% python3 -q
>>> import numpy as np
>>> np.set_printoptions(suppress=True, linewidth=160)
>>> def tidy(a):
...     return np.round(a, 3) + 0
... 
>>> q, _ = np.linalg.qr(np.array([[-0.8, 2.8, 0.2, 1.0],
...     [0.3, -1.1, 0.6, -0.9],
...     [-0.9, -0.7, -1.6, -0.6],
...     [0.1, 0.2, 0.4, 1.0]]))
>>> K = q[:, :4]
>>> print(tidy(K))
[[-0.643  0.674  0.343 -0.122]
 [ 0.241 -0.271  0.904 -0.225]
 [-0.723 -0.676  0.024  0.14 ]
 [ 0.08   0.121  0.253  0.957]]
>>> M2 = np.linalg.inv(K)
>>> print(tidy(K @ M2))
[[1. 0. 0. 0.]
 [0. 1. 0. 0.]
 [0. 0. 1. 0.]
 [0. 0. 0. 1.]]
>>> print(np.allclose(M2, K.T))
True
>>> print((np.abs(M2) > 1e-9).astype(int))
[[1 1 1 1]
 [1 1 1 1]
 [1 1 1 1]
 [1 1 1 1]]
>>> print(tidy(M2))
[[-0.643  0.241 -0.723  0.08 ]
 [ 0.674 -0.271 -0.676  0.121]
 [ 0.343  0.904  0.024  0.253]
 [-0.122 -0.225  0.14   0.957]]
>>> print(tidy(np.linalg.slogdet(K)[0]))
-1.0
>>> print(tidy(np.linalg.det(K) * M2))
[[ 0.643 -0.241  0.723 -0.08 ]
 [-0.674  0.271  0.676 -0.121]
 [-0.343 -0.904 -0.024 -0.253]
 [ 0.122  0.225 -0.14  -0.957]]
>>> w1 = np.array([[-8, 1, 4, 2, 7],
...     [8, 2, -7, 0, -3],
...     [-5, -8, -4, 8, 7],
...     [3, 4, -5, -8, -3]])
>>> coef = np.array([-2, -2, -2, 0, -2])
>>> hid = np.maximum(M2 @ w1 + coef, 0)
>>> print(np.linalg.matrix_rank(hid))
3
>>> print((hid > 0).mean(axis=0))
[0.5  1.   0.25 0.   0.  ]
>>> print((hid > 0).astype(int))
[[1 1 0 0 0]
 [0 1 1 0 0]
 [1 1 0 0 0]
 [0 1 0 0 0]]
>>> basis = np.array([[0, 2], [2, 1], [2, 3], [3, 1], [2, 3]])
>>> print(tidy(hid @ basis))
[[ 7.888 21.791]
 [17.444 18.118]
 [ 1.936  7.216]
 [ 0.276  0.138]]
>>> print(tidy(K[:, 1] @ K[:, 0]))
0.0
>>> data = np.array([[-3, 8, 8], [-7, -3, -4]])
>>> data[-1] = data[0] + 2 * data[1]
>>> print(data)
[[ -3   8   8]
 [-17   2   0]]
>>> t3 = np.stack([data, 4 * data, data[::-1]])
>>> print(t3.shape)
(3, 2, 3)
>>> print(np.linalg.matrix_rank(t3))
[2 2 2]
>>> print(np.einsum("bij,cij->bc", t3, t3))
[[ 430 1720  134]
 [1720 6880  536]
 [ 134  536  430]]
>>> rng = np.random.default_rng(547)
>>> M2 = data + rng.integers(-2, 3, (2, 1)) @ rng.integers(-2, 3, (1, 3))
>>> print(M2)
[[ -5   7   7]
 [-21   0  -2]]
>>> print(np.linalg.matrix_rank(M2 - data, tol=1e-8))
1
>>> print(tidy(np.linalg.norm(data, axis=0)))
[17.263  8.246  8.   ]
>>> print(tidy(np.linalg.norm(data[1] - data[0])))
17.205
>>> print(tidy(np.linalg.norm(data, "nuc")))
28.419
>>> print(tidy(np.linalg.norm(data, 1)), tidy(np.linalg.norm(data, np.inf)))
20.0 19.0
>>> M2 = data[0, 0] * data[1:] - np.outer(data[1:, 0], data[0])
>>> print(M2)
[[  0 130 136]]
>>> print(tidy(data[:, 0] / data[0, 0]))
[1.    5.667]
>>> arr = np.load("w.npy")
>>> print(arr)
[[ 1  0  0]
 [-3 -2  0]
 [ 4  0  2]]
>>> f = np.array([3, 3, 3])
>>> M2 = arr + np.outer(f, np.eye(3)[0])
>>> print(tidy(np.linalg.det(M2) / np.linalg.det(arr)), tidy(1 + np.linalg.solve(arr, f)[0]))
4.0 4.0
>>> M2 = np.array([[-1, 5, 3, 2], [5, -4, -3, 8], [-4, -4, -5, -7], [5, 6, 6, 8]])
>>> A = np.triu(M2)
>>> print(A)
[[-1  5  3  2]
 [ 0 -4 -3  8]
 [ 0  0 -5 -7]
 [ 0  0  0  8]]
>>> # triangular: eigenvalues sit on the diagonal
>>> print(np.linalg.matrix_power(A - np.diag(np.diag(A)), 4))
[[0 0 0 0]
 [0 0 0 0]
 [0 0 0 0]
 [0 0 0 0]]
>>> print(np.prod(np.diag(A)), tidy(np.linalg.det(A)))
-160 -160.0
>>> M2 = arr / np.linalg.norm(arr, axis=1, keepdims=True)
>>> G = M2 @ M2.T
>>> print(tidy(G[1]))
[-0.832  1.    -0.744]
>>> print(np.argwhere(np.triu(np.abs(G) > 0.95, 1)))
[]
>>> print((np.abs(G) > 0.9).astype(int))
[[1 0 0]
 [0 1 0]
 [0 0 1]]
>>> q, vecs = np.linalg.qr(A[:, :1])[0], np.linalg.qr(A[:, 1:])[0]
>>> sv = np.linalg.svd(q.T @ vecs, compute_uv=False)
>>> print(tidy(np.degrees(np.arccos(sv.clip(0, 1)))))
[25.887]
>>> print(tidy(np.linalg.norm(q @ q.T - vecs @ vecs.T, 2)))
1.0
>>> print((sv > 0.9).sum())
0
>>> print(tidy(sv))
[0.9]
>>> J = np.load("m.npy")
>>> print(J)
[[2 0 2 0]
 [8 3 8 3]
 [2 0 2 0]
 [8 3 8 3]]
>>> # rows 0 and 2 are equal
>>> theta = np.radians(180)
>>> r_ = np.eye(3)
>>> r_[0, 0] = r_[1, 1] = np.cos(theta)
>>> r_[0, 1], r_[1, 0] = -np.sin(theta), np.sin(theta)
>>> print(tidy(r_))
[[-1.  0.  0.]
 [ 0. -1.  0.]
 [ 0.  0.  1.]]
>>> M2 = data @ r_.T
>>> print(np.allclose(data @ data.T, M2 @ M2.T))
True
>>> print(np.abs(M2 - data).max(axis=0))
[34. 16.  0.]
>>> print(tidy(M2))
[[ 3. -8.  8.]
 [17. -2.  0.]]
>>> print((J + J.T) / 2)
[[2. 4. 2. 4.]
 [4. 3. 4. 3.]
 [2. 4. 2. 4.]
 [4. 3. 4. 3.]]
>>> print(tidy(np.abs(np.linalg.eigvals(J)).max()))
6.0
>>> f, g = J[3], J[0]
>>> print(f @ f)
146
>>> p = (f @ g) / (f @ f) * f
>>> print(tidy(np.linalg.norm(f + g) ** 2 + np.linalg.norm(f - g) ** 2))
308.0
>>> print(np.outer(f, g))
[[16  0 16  0]
 [ 6  0  6  0]
 [16  0 16  0]
 [ 6  0  6  0]]
>>> rk = np.linalg.matrix_rank(J)
>>> print(rk)
2
>>> ns = np.linalg.svd(J)[2][rk:].T
>>> print([int(np.linalg.matrix_rank(J[:i])) for i in range(1, len(J) + 1)])
[1, 2, 2, 2]
>>> print(ns.shape)
(4, 2)
>>> print([int(np.linalg.matrix_rank(J[:, :j + 1])) for j in range(4)])
[1, 2, 2, 2]
>>> M2 = np.array([[1, 0], [1, 3]])
>>> basis = np.array([[0]])
>>> M = np.block([[M2, np.zeros((2, 1))], [np.zeros((1, 2)), basis]])
>>> print(M)
[[1. 0. 0.]
 [1. 3. 0.]
 [0. 0. 0.]]
>>> print(np.allclose(M, M.T))
False
>>> print(M @ M)
[[1. 0. 0.]
 [4. 9. 0.]
 [0. 0. 0.]]
>>> print(np.trace(M))
4.0
>>> print(tidy(np.linalg.det(M)))
0.0
>>> print(np.allclose(M @ M.T, M.T @ M))
False
>>> print(tidy(np.abs(np.linalg.eigvals(M)).max()))
3.0
>>> rk = np.linalg.matrix_rank(M)
>>> print(rk)
2
>>> ns = np.linalg.svd(M)[2][rk:].T
>>> print(ns[:, 0] / ns[np.abs(ns[:, 0]).round(6).argmax(), 0])
[0. 0. 1.]
>>> print([int(np.linalg.matrix_rank(M[:i])) for i in range(1, len(M) + 1)])
[1, 2, 2]
>>> print(ns @ ns.T)
[[0. 0. 0.]
 [0. 0. 0.]
 [0. 0. 1.]]
>>> print(M @ ns)
[[0.]
 [0.]
 [0.]]
>>> print(np.linalg.matrix_rank(M.T @ M), np.linalg.matrix_rank(M @ M.T))
2 2
>>> print([int(np.linalg.matrix_rank(M[:, :j + 1])) for j in range(3)])
[1, 2, 2]
>>> W0 = np.loadtxt("sample4.csv", delimiter=",")
>>> print(W0)
[[ -8.567 -16.092   8.225]
 [ 18.575   7.299  -1.299]
 [ -7.451   1.418 -18.506]
 [-10.896   2.664  16.558]
 [  5.842 -19.117  -0.641]
 [ -8.47   -0.503 -18.111]
 [  4.37   19.482  -1.17 ]
 [ 17.49   -8.915  -3.825]
 [ -4.31    3.664 -19.183]
 [ -0.094 -19.58   -4.075]
 [  7.6    17.231   6.732]
 [ 17.924  -4.468   7.665]
 [-12.457 -15.412   2.698]
 [  2.793  10.509  16.786]
 [  7.858   2.665  18.198]
 [ -1.102   9.175 -17.737]
 [  4.073 -17.096  -9.546]
 [  1.26  -19.451   4.479]
 [ 11.017   7.241  15.04 ]]
>>> x0 = np.array([-1, -2, 7])
>>> rhs = W0 @ x0
>>> print(tidy(np.linalg.solve(W0.T @ W0, W0.T @ rhs)))
[-1. -2.  7.]
>>> print(tidy(np.linalg.lstsq(W0, rhs)[0]))
[-1. -2.  7.]
>>> rhs = rhs + 0.05 * rng.normal(size=19)
>>> print(tidy(rhs))
[  98.409  -42.256 -124.95   121.461   27.882 -117.274  -51.499  -26.386 -137.294   10.742    5.096   44.667   62.091   93.671  114.265 -141.394  -36.66
   69.039   79.774]
>>> coef, *_ = np.linalg.lstsq(W0, rhs)
>>> print(coef.round())
[-1. -2.  7.]
>>> print(tidy(np.linalg.norm(rhs - W0 @ coef)))
0.157
>>> print(tidy(coef))
[-0.999 -2.     7.   ]
